% python3 -q
>>> import numpy as np
>>> np.set_printoptions(precision=1, suppress=True, linewidth=100)
>>> rd = lambda a: np.round(a, 1) + 0
>>> arr = np.load("layer1.npy")
>>> print(arr)
[[ 5  6  7  8  9 10 11 12 13 14 15 16]
 [17 18 19 20 21 22 23 24 25 26 27 28]
 [29 30 31 32 33 34 35 36 37 38 39 40]
 [41 42 43 44 45 46 47 48 49 50 51 52]
 [53 54 55 56 57 58 59 60 61 62 63 64]]
>>> Uu, sv, Vt = np.linalg.svd(arr)
>>> print(np.argmax(sv[:-1] / (sv[1:] + 1e-6)) + 1)
2
>>> print(rd(sv))
[298.8  11.8   0.    0.    0. ]
>>> B = Uu[:, :2] @ np.diag(sv[:2]) @ Vt[:2]
>>> print(np.linalg.matrix_rank(arr, rtol=0.05))
1
>>> print(arr.reshape(2, -1))
[[ 5  6  7  8  9 10 11 12 13 14 15 16 17 18 19 20 21 22 23 24 25 26 27 28 29 30 31 32 33 34]
 [35 36 37 38 39 40 41 42 43 44 45 46 47 48 49 50 51 52 53 54 55 56 57 58 59 60 61 62 63 64]]
>>> print(arr.reshape(-1, 2))
[[ 5  6]
 [ 7  8]
 [ 9 10]
 [11 12]
 [13 14]
 [15 16]
 [17 18]
 [19 20]
 [21 22]
 [23 24]
 [25 26]
 [27 28]
 [29 30]
 [31 32]
 [33 34]
 [35 36]
 [37 38]
 [39 40]
 [41 42]
 [43 44]
 [45 46]
 [47 48]
 [49 50]
 [51 52]
 [53 54]
 [55 56]
 [57 58]
 [59 60]
 [61 62]
 [63 64]]
>>> t3 = arr.reshape(5, 2, -1)
>>> print(t3[:, 0])
[[ 5  6  7  8  9 10]
 [17 18 19 20 21 22]
 [29 30 31 32 33 34]
 [41 42 43 44 45 46]
 [53 54 55 56 57 58]]
>>> print(np.einsum("ihd,ihd->ih", t3, t3))
[[  355  1111]
 [ 2299  3919]
 [ 5971  8455]
 [11371 14719]
 [18499 22711]]
>>> print(t3.sum(axis=1))
[[ 16  18  20  22  24  26]
 [ 40  42  44  46  48  50]
 [ 64  66  68  70  72  74]
 [ 88  90  92  94  96  98]
 [112 114 116 118 120 122]]
>>> print(t3.shape)
(5, 2, 6)
>>> K = np.load("block13.npy")
>>> print(K)
[[ 0  0  0  0 -1  0  0  0  0  0  0  0  0  0  0]
 [ 0  0  0  0  0  0  0  0  0  0  0  0  0  1  0]
 [ 0  0  0  0  0  0  0  0  0  0  0  0  0  0  0]
 [ 2  0  0  0  0  0  0  0  0  0  0  0  0  0  0]
 [ 0  0  0  0  0  0  0  0  0  0  0  2  0  0  0]
 [ 0  0  0  0  0  0  0 -2  0  0  0  0  0  0  0]
 [ 0  0  0  0  0  0  0  0  0  0  0  0  0  0  0]
 [ 0  0 -1  0  0  0  0  0  0  0  0  0  0  0  0]
 [ 0  0  0  0  0  0 -1  0  0  0  0  0  0  0  0]
 [ 0  0  0  0  0  0  0  0  0  0  2  0  0  0  0]
 [ 0  0  0  0  0  0  0  0  0  0  0  0  0  0  2]
 [ 0  0  0 -1  0  0  0  0  0  0  0  0  0  0  0]
 [ 0  0  0  0  0  0  0  0  0  0  0  0  0  0  0]
 [ 0  0  0  0  0  0  0  0  0  0  0  0  0  0  0]
 [ 0  0  0  0  0  0  0  0 -2  0  0  0  0  0  0]]
>>> rank = np.linalg.matrix_rank(K)
>>> print(rank)
11
>>> null = np.linalg.svd(K)[2][rank:].T
>>> print([int(np.linalg.matrix_rank(np.delete(K, i, axis=0))) for i in range(15)])
[10, 10, 11, 10, 10, 10, 11, 10, 10, 10, 10, 10, 11, 11, 10]
>>> print([int(np.linalg.matrix_rank(K[:i])) for i in range(1, len(K) + 1)])
[1, 2, 2, 3, 4, 5, 5, 6, 7, 8, 9, 10, 10, 10, 11]
>>> print(np.allclose(K @ null, 0))
True
>>> print(null.shape)
(15, 4)
>>> print(rd(np.linalg.norm(K, axis=0)))
[2. 0. 1. 1. 1. 0. 1. 2. 2. 0. 2. 2. 0. 1. 2.]
>>> mat = np.load("w.npy")
>>> print(mat)
[[ 5.  1. -3.  1.]
 [ 6.  2. -4.  2.]
 [ 6.  2. -4.  2.]
 [ 0.  0.  0.  2.]]
>>> Uu, sv, Vt = np.linalg.svd(mat)
>>> print(rd(sv))
[12.5  2.   0.6  0. ]
>>> B = Uu[:, :3] @ np.diag(sv[:3]) @ Vt[:3]
>>> print(rd(B))
[[ 5.  1. -3.  1.]
 [ 6.  2. -4.  2.]
 [ 6.  2. -4.  2.]
 [ 0.  0.  0.  2.]]
>>> print(np.linalg.matrix_rank(mat, rtol=0.05))
2
>>> rng = np.random.default_rng(748004)
>>> labels = rng.permutation(4)
>>> print(labels)
[0 3 1 2]
>>> B = mat[labels][:, labels]
>>> print(np.trace(B))
5.0
>>> print(B)
[[ 5.  1.  1. -3.]
 [ 0.  2.  0.  0.]
 [ 6.  2.  2. -4.]
 [ 6.  2.  2. -4.]]
>>> print(rd(np.linalg.det(B)), rd(np.linalg.det(mat[labels])))
0.0 0.0
>>> Uu, sv, Vt = np.linalg.svd(mat)
>>> evecs = Vt[:(sv > 1e-8).sum()]
>>> vec = mat[2] + 2 * mat[1] + rng.integers(2) * np.eye(4)[2]
>>> print(vec)
[ 18.   6. -12.   6.]
>>> print(np.linalg.matrix_rank(np.vstack([mat, vec])))
3
>>> print(rd(evecs.T @ evecs))
[[ 0.8 -0.2 -0.3  0. ]
 [-0.2  0.8 -0.3  0. ]
 [-0.3 -0.3  0.3  0. ]
 [ 0.   0.   0.   1. ]]
>>> print(rd(np.linalg.norm(vec - evecs.T @ evecs @ vec)))
0.0
>>> B = mat + rng.integers(-2, 3, (4, 3)) @ rng.integers(-2, 3, (3, 4))
>>> print(B)
[[ 9. -7. -2.  4.]
 [ 5.  0. -1.  5.]
 [ 9.  8. -6. -2.]
 [-4.  4.  4.  4.]]
>>> print(np.abs(B - mat).sum(axis=1))
[16.  9. 15. 14.]
>>> print(np.allclose(mat, mat.T))
False
>>> print((mat + mat.T) / 2)
[[ 5.   3.5  1.5  0.5]
 [ 3.5  2.  -1.   1. ]
 [ 1.5 -1.  -4.   1. ]
 [ 0.5  1.   1.   2. ]]
>>> print(rd(np.linalg.det(mat)))
0.0
>>> print(rd(np.linalg.matrix_power(mat, 3)))
[[ 29.   1. -15.   7.]
 [ 42.   2. -22.  14.]
 [ 42.   2. -22.  14.]
 [  0.   0.   0.   8.]]
>>> E = np.load("dump.npy")
>>> print(E)
[[ 0.5  4.8 -0.2 -1. ]
 [-1.5  3.1 -0.2 -1.5]
 [ 0.3  2.8 -1.5  0. ]
 [-2.5 -0.4 -4.  -4. ]
 [ 0.1  3.3 -2.4  0. ]
 [ 1.7  5.  -2.1 -0.2]
 [-3.2 -1.2 -6.2 -2. ]
 [-2.9 -0.9 -3.3 -0.9]
 [-3.3 -1.4 -3.1 -3.4]
 [-4.3 -1.  -3.3 -1. ]
 [ 0.7  1.2 -1.2 -0.6]
 [-0.9 -0.9 -3.8 -5. ]
 [-1.3 -0.4 -3.1 -2.1]
 [ 0.   2.3 -1.9  1. ]
 [-3.6  0.2 -4.4 -3.3]
 [-1.4 -0.8 -4.7 -3. ]
 [ 0.6  1.9 -3.5  0. ]
 [ 0.3  1.1 -0.6  0.1]
 [-1.1 -1.7 -3.8 -2.2]
 [-1.6 -1.  -4.2 -3.8]
 [-3.3 -0.5 -4.8 -3.7]
 [ 0.6  2.7 -3.2 -0.3]
 [ 2.   1.8 -1.5  1. ]
 [-2.   0.3 -3.1 -3.6]
 [ 0.1  4.1 -3.  -0.1]
 [-1.2 -2.5 -3.5 -2.8]
 [-3.1 -1.1 -3.7 -3.6]
 [ 0.9  3.5 -1.6  0.6]
 [-1.6 -1.7 -4.4 -2.1]
 [ 1.3  4.  -0.7  0.5]
 [ 1.5  2.7 -2.  -0.6]
 [ 0.9  1.6 -1.1  0.4]
 [-0.2  1.9 -2.5 -0.5]
 [-3.5 -1.1 -3.5 -3.8]
 [-0.1  2.6 -0.6  1.4]
 [-1.6 -0.5 -4.6 -3.6]
 [-1.1 -2.3 -2.7 -3.3]
 [ 1.5  2.8 -1.7 -0.2]
 [ 1.5  2.6 -3.7  0.2]
 [ 0.7  4.5 -2.2  0.3]]
>>> B = np.c_[E[:, :1] @ np.array([[2]]), np.array([5, 1, 0, 0, 3, 3, 4, 5, 1, 2, 0, 5, 1, 4, 1, 5, 4, 3, 1, 2, 3, 5, 2, 3, 2, 4, 3, 5, 4, 5, 1, 4, 2, 0, 3, 5, 3, 3, 4, 0])]
>>> print(B)
[[ 1.   5. ]
 [-3.   1. ]
 [ 0.6  0. ]
 [-5.   0. ]
 [ 0.2  3. ]
 [ 3.4  3. ]
 [-6.4  4. ]
 [-5.8  5. ]
 [-6.6  1. ]
 [-8.6  2. ]
 [ 1.4  0. ]
 [-1.8  5. ]
 [-2.6  1. ]
 [ 0.   4. ]
 [-7.2  1. ]
 [-2.8  5. ]
 [ 1.2  4. ]
 [ 0.6  3. ]
 [-2.2  1. ]
 [-3.2  2. ]
 [-6.6  3. ]
 [ 1.2  5. ]
 [ 4.   2. ]
 [-4.   3. ]
 [ 0.2  2. ]
 [-2.4  4. ]
 [-6.2  3. ]
 [ 1.8  5. ]
 [-3.2  4. ]
 [ 2.6  5. ]
 [ 3.   1. ]
 [ 1.8  4. ]
 [-0.4  2. ]
 [-7.   0. ]
 [-0.2  3. ]
 [-3.2  5. ]
 [-2.2  3. ]
 [ 3.   3. ]
 [ 3.   4. ]
 [ 1.4  0. ]]
>>> print(np.linalg.matrix_rank(np.c_[E, B]))
5
>>> print(rd(np.linalg.norm(B - E @ np.linalg.lstsq(E, B)[0], axis=0)))
[ 0.  10.8]
>>> print(np.linalg.matrix_rank(B))
2
>>> print(rd(np.linalg.norm(np.linalg.qr(E)[0].T @ B, axis=0) ** 2 / ((B ** 2).sum(axis=0) + 1e-12)))
[1.  0.7]
>>> Ac = E - E.mean(axis=1)
Traceback (most recent call last):
  File "<python-input-63>", line 1, in <module>
    Ac = E - E.mean(axis=1)
         ~~^~~~~~~~~~~~~~~~
ValueError: operands could not be broadcast together with shapes (40,4) (40,) 
>>> Ac = E - E.mean(axis=0)
>>> Uu, sv, Vt = np.linalg.svd(Ac, full_matrices=False)
>>> print(rd(np.abs(Vt[-1])))
[0.5 0.1 0.5 0.7]
>>> print(rd(sv))
[19.9  6.2  5.9  5.6]
>>> print((np.sign(Uu[:, 0]) == np.sign(Uu[0, 0])).astype(int))
[1 1 1 0 1 1 0 0 0 0 1 0 0 1 0 0 1 1 0 0 0 1 1 0 1 0 0 1 0 1 1 1 1 0 1 0 0 1 1 1]
>>> print(rd(Vt[0] * np.sign(Vt[0, np.abs(Vt[0]).argmax()])))
[0.5 0.6 0.3 0.5]
>>> print(np.abs(Uu[:, 0]).argmax())
29
>>> print(np.searchsorted(np.cumsum(sv ** 2) / (sv ** 2).sum(), 0.9) + 1)
3
>>> print(rd(sv ** 2 / (sv ** 2).sum()))
[0.8 0.1 0.1 0.1]
